>>> import numpy as np
>>> from numpy import linalg as LA
>>> np.set_printoptions(precision=2, suppress=True, linewidth=160)
>>> def tidy(a):
...     return np.round(a, 2) + 0
... 
>>> W0 = np.array([[0, 0, 8, 2, 1],
...     [0, 0, 0, 0, 9],
...     [-8, 0, 0, 0, 5],
...     [-2, 0, 0, 0, 0],
...     [-1, -9, -5, 0, 0]])
>>> W0
array([[ 0,  0,  8,  2,  1],
       [ 0,  0,  0,  0,  9],
       [-8,  0,  0,  0,  5],
       [-2,  0,  0,  0,  0],
       [-1, -9, -5,  0,  0]])
>>> # null space of dimension 1
>>> rng = np.random.default_rng(38)
>>> B = W0 + rng.integers(-2, 3, (5, 4)) @ rng.integers(-2, 3, (4, 5))
>>> B
array([[  1,   0,  13,   6,  -2],
       [  0,   4,   2,   0,   8],
       [ -4,   0,  12,   6,  -3],
       [ -2,   0,   0,  -3,  -3],
       [ -1, -13, -11,  -5,   3]])
>>> LA.matrix_rank(B - W0, tol=1e-8)
np.int64(4)
>>> tidy(LA.svd(B - W0, compute_uv=False))
array([19.52,  5.65,  4.59,  1.38,  0.  ])
>>> B - W0
array([[ 1,  0,  5,  4, -3],
       [ 0,  4,  2,  0, -1],
       [ 4,  0, 12,  6, -8],
       [ 0,  0,  0, -3, -3],
       [ 0, -4, -6, -5,  3]])
>>> x0 = np.array([-9, -8, -6, 9, 6])
>>> tidy(LA.svd(W0, compute_uv=False))
array([11.52, 11.52,  6.5 ,  6.5 ,  0.  ])
>>> tidy(LA.det(W0))
np.float64(0.0)
>>> tidy(LA.eigvals(W0).real)
array([0., 0., 0., 0., 0.])
>>> x0 @ W0 @ x0
np.int64(0)
>>> Q = LA.solve(np.eye(5) - W0, np.eye(5) + W0)
>>> tidy(Q @ Q.T)
array([[1., 0., 0., 0., 0.],
       [0., 1., 0., 0., 0.],
       [0., 0., 1., 0., 0.],
       [0., 0., 0., 1., 0.],
       [0., 0., 0., 0., 1.]])
